$ python -q
>>> import numpy as np
>>> from numpy import linalg as LA
>>> np.set_printoptions(precision=2, suppress=True, linewidth=160, sign=" ")
>>> def tidy(a):
...     return np.round(a, 2) + 0
... 
>>> M = np.load("out0.npy")
>>> M
array([[ -8.35,   2.34,   9.68, -21.47,  22.82, -17.69],
       [ 34.66, -11.97,  -7.15,   4.41,   9.8 ,  31.87],
       [-45.06,  -6.66,   0.68, -13.45,  11.77,  35.46],
       [ 35.48, -11.57,  -6.47,   5.52,  10.33,  31.44],
       [ 34.61, -11.97,  -6.03,   4.28,  11.73,  32.4 ],
       [-47.36,  -5.45,   1.38, -13.24,  12.  ,  34.23],
       [ -9.45,   2.8 ,   7.54, -21.84,  21.44, -17.15],
       [ 33.69, -13.55,  -6.7 ,   4.72,  10.45,  32.01],
       [-10.53,   4.05,   8.64, -21.87,  19.96, -17.94],
       [-46.8 ,  -5.44,   1.3 , -15.32,  12.57,  34.78],
       [-48.52,  -6.44,  -0.62, -13.93,  11.24,  36.33],
       [-10.92,   4.5 ,   7.37, -21.24,  22.18, -19.1 ],
       [ -9.19,   2.3 ,   6.74, -21.77,  21.61, -19.18],
       [ 32.68, -12.96,  -2.82,   5.36,  10.14,  32.07],
       [ 34.44, -12.41,  -6.74,   3.08,  11.48,  34.43],
       [-10.87,   5.78,  10.76, -21.56,  22.2 , -16.78],
       [ -7.67,   2.84,   6.87, -22.03,  22.11, -18.9 ],
       [ 34.62, -12.37,  -5.59,   5.06,   9.41,  32.63],
       [ 32.99, -12.87,  -5.42,   3.83,   9.5 ,  32.38],
       [ 35.45, -11.89,  -7.53,   3.63,   9.71,  32.01]])
>>> C2 = np.cov(M, rowvar=False)
>>> tidy(M.std(axis=0))
array([ 31.55,   7.12,   6.46,  11.94,   5.33,  24.52])
>>> tidy(np.corrcoef(M[:, 3], M[:, 4])[0, 1])
np.float64(-0.87)
>>> np.argwhere(np.triu(np.abs(np.corrcoef(M.T)) > 0.8, 1))
array([[ 1,  2],
       [ 1,  3],
       [ 1,  4],
       [ 1,  5],
       [ 2,  3],
       [ 2,  4],
       [ 2,  5],
       [ 3,  4],
       [ 4,  5]])
>>> U, sigma, vt = LA.svd(M)
>>> tidy(sigma)
array([ 162.98,  121.52,   83.25,    5.8 ,    3.65,    2.63])
>>> np.argmax(sigma[:-1] / (sigma[1:] + 1e-6)) + 1
np.int64(3)
>>> M2 = U[:, :3] @ np.diag(sigma[:3]) @ vt[:3]
>>> tidy(np.abs(M - M2).max())
np.float64(3.1)
>>> LA.matrix_rank(M2)
np.int64(3)
>>> tidy(LA.norm(M - M2, 2)), tidy(sigma[3])
(np.float64(5.8), np.float64(5.8))
>>> x0 = np.array([5, 0, 2, 4, 0, 0])
>>> h1 = np.maximum(M @ x0, 0)
>>> np.tanh(M @ x0)
array([-1.,  1., -1.,  1.,  1., -1., -1.,  1., -1., -1., -1., -1., -1.,  1.,  1., -1., -1.,  1.,  1.,  1.])
>>> tidy(h1)
array([   0.  ,  176.64,    0.  ,  186.54,  178.11,    0.  ,    0.  ,  173.93,    0.  ,    0.  ,    0.  ,    0.  ,    0.  ,  179.2 ,  171.04,    0.  ,    0.  ,
        182.16,  169.43,  176.71])
>>> tidy(M.T @ h1)
array([ 54671.99, -19741.38,  -9634.59,   7091.36,  16385.02,  51554.96])
>>> tidy(np.maximum(M @ (3 * x0), 0))
array([   0.  ,  529.92,    0.  ,  559.62,  534.33,    0.  ,    0.  ,  521.79,    0.  ,    0.  ,    0.  ,    0.  ,    0.  ,  537.6 ,  513.12,    0.  ,    0.  ,
        546.48,  508.29,  530.13])
